% python3 -q
>>> import numpy as np
>>> np.set_printoptions(precision=1, suppress=True, linewidth=160, sign=" ")
>>> data = np.loadtxt("case16.csv", delimiter=",")
>>> print(data)
[[ 3.  1.  1.  1.  1.  1.  1.  1.]
 [ 1.  3.  1.  1.  1.  1.  1.  1.]
 [ 1.  1.  3.  1.  1.  1.  1.  1.]
 [ 1.  1.  1.  3.  1.  1.  1.  1.]
 [ 1.  1.  1.  1.  3.  1.  1.  1.]
 [ 1.  1.  1.  1.  1.  3.  1.  1.]
 [ 1.  1.  1.  1.  1.  1.  3.  1.]
 [ 1.  1.  1.  1.  1.  1.  1.  3.]]
>>> # symmetric, so the eigenvalues are real
>>> L = np.linalg.cholesky(data)
>>> print(np.linalg.eigvalsh(data).min() > 0)
True
>>> print(L)
[[ 1.7  0.   0.   0.   0.   0.   0.   0. ]
 [ 0.6  1.6  0.   0.   0.   0.   0.   0. ]
 [ 0.6  0.4  1.6  0.   0.   0.   0.   0. ]
 [ 0.6  0.4  0.3  1.5  0.   0.   0.   0. ]
 [ 0.6  0.4  0.3  0.3  1.5  0.   0.   0. ]
 [ 0.6  0.4  0.3  0.3  0.2  1.5  0.   0. ]
 [ 0.6  0.4  0.3  0.3  0.2  0.2  1.5  0. ]
 [ 0.6  0.4  0.3  0.3  0.2  0.2  0.2  1.5]]
>>> print(data / np.sqrt(np.outer(np.diag(data), np.diag(data))))
[[ 1.   0.3  0.3  0.3  0.3  0.3  0.3  0.3]
 [ 0.3  1.   0.3  0.3  0.3  0.3  0.3  0.3]
 [ 0.3  0.3  1.   0.3  0.3  0.3  0.3  0.3]
 [ 0.3  0.3  0.3  1.   0.3  0.3  0.3  0.3]
 [ 0.3  0.3  0.3  0.3  1.   0.3  0.3  0.3]
 [ 0.3  0.3  0.3  0.3  0.3  1.   0.3  0.3]
 [ 0.3  0.3  0.3  0.3  0.3  0.3  1.   0.3]
 [ 0.3  0.3  0.3  0.3  0.3  0.3  0.3  1. ]]
>>> print(np.diag(L) ** 2)
[ 3.   2.7  2.5  2.4  2.3  2.3  2.2  2.2]
>>> ev, vecs = np.linalg.eigvalsh(data)
Traceback (most recent call last):
  File "<python-input-10>", line 1, in <module>
    ev, vecs = np.linalg.eigvalsh(data)
    ^^^^^^^^
ValueError: too many values to unpack (expected 2)
>>> ev, vecs = np.linalg.eigh(data)
>>> print(np.linalg.svd(data, compute_uv=False))
[ 10.   2.   2.   2.   2.   2.   2.   2.]
>>> print(np.abs(vecs[:, -1]).round(6).argmax())
0
>>> print(np.round(vecs.T @ data @ vecs, 1) + 0)
[[  2.   0.   0.   0.   0.   0.   0.   0.]
 [  0.   2.   0.   0.   0.   0.   0.   0.]
 [  0.   0.   2.   0.   0.   0.   0.   0.]
 [  0.   0.   0.   2.   0.   0.   0.   0.]
 [  0.   0.   0.   0.   2.   0.   0.   0.]
 [  0.   0.   0.   0.   0.   2.   0.   0.]
 [  0.   0.   0.   0.   0.   0.   2.   0.]
 [  0.   0.   0.   0.   0.   0.   0.  10.]]
>>> print(vecs @ np.diag(ev) @ vecs.T)
[[ 3.  1.  1.  1.  1.  1.  1.  1.]
 [ 1.  3.  1.  1.  1.  1.  1.  1.]
 [ 1.  1.  3.  1.  1.  1.  1.  1.]
 [ 1.  1.  1.  3.  1.  1.  1.  1.]
 [ 1.  1.  1.  1.  3.  1.  1.  1.]
 [ 1.  1.  1.  1.  1.  3.  1.  1.]
 [ 1.  1.  1.  1.  1.  1.  3.  1.]
 [ 1.  1.  1.  1.  1.  1.  1.  3.]]
>>> print((ev > 1e-8).sum(), (ev < -1e-8).sum())
8 0
>>> K = np.loadtxt("test12.csv", delimiter=",")
>>> print(K)
[[ 1.  2.  0.  0.  0.  0.  0.  0.]
 [ 2.  3.  2.  0.  0.  0.  0.  0.]
 [ 0.  2.  3.  2.  0.  0.  0.  0.]
 [ 0.  0.  2.  0.  2.  0.  0.  0.]
 [ 0.  0.  0.  2.  2.  2.  0.  0.]
 [ 0.  0.  0.  0.  2.  1.  2.  0.]
 [ 0.  0.  0.  0.  0.  2.  0.  2.]
 [ 0.  0.  0.  0.  0.  0.  2.  0.]]
>>> M2 = K / np.sqrt((K ** 2).mean(axis=1, keepdims=True))
>>> print(K - K.mean(axis=1, keepdims=True))
[[ 0.6  1.6 -0.4 -0.4 -0.4 -0.4 -0.4 -0.4]
 [ 1.1  2.1  1.1 -0.9 -0.9 -0.9 -0.9 -0.9]
 [-0.9  1.1  2.1  1.1 -0.9 -0.9 -0.9 -0.9]
 [-0.5 -0.5  1.5 -0.5  1.5 -0.5 -0.5 -0.5]
 [-0.8 -0.8 -0.8  1.2  1.2  1.2 -0.8 -0.8]
 [-0.6 -0.6 -0.6 -0.6  1.4  0.4  1.4 -0.6]
 [-0.5 -0.5 -0.5 -0.5 -0.5  1.5 -0.5  1.5]
 [-0.2 -0.2 -0.2 -0.2 -0.2 -0.2  1.8 -0.2]]
>>> print(np.linalg.norm(M2, axis=1))
[ 2.8  2.8  2.8  2.8  2.8  2.8  2.8  2.8]
>>> print(np.linalg.matrix_rank(M2) == np.linalg.matrix_rank(K))
True
>>> r0 = np.array([2, 1])
>>> print(np.polyval(r0, K[3]))
[ 1.  1.  5.  1.  5.  1.  1.  1.]
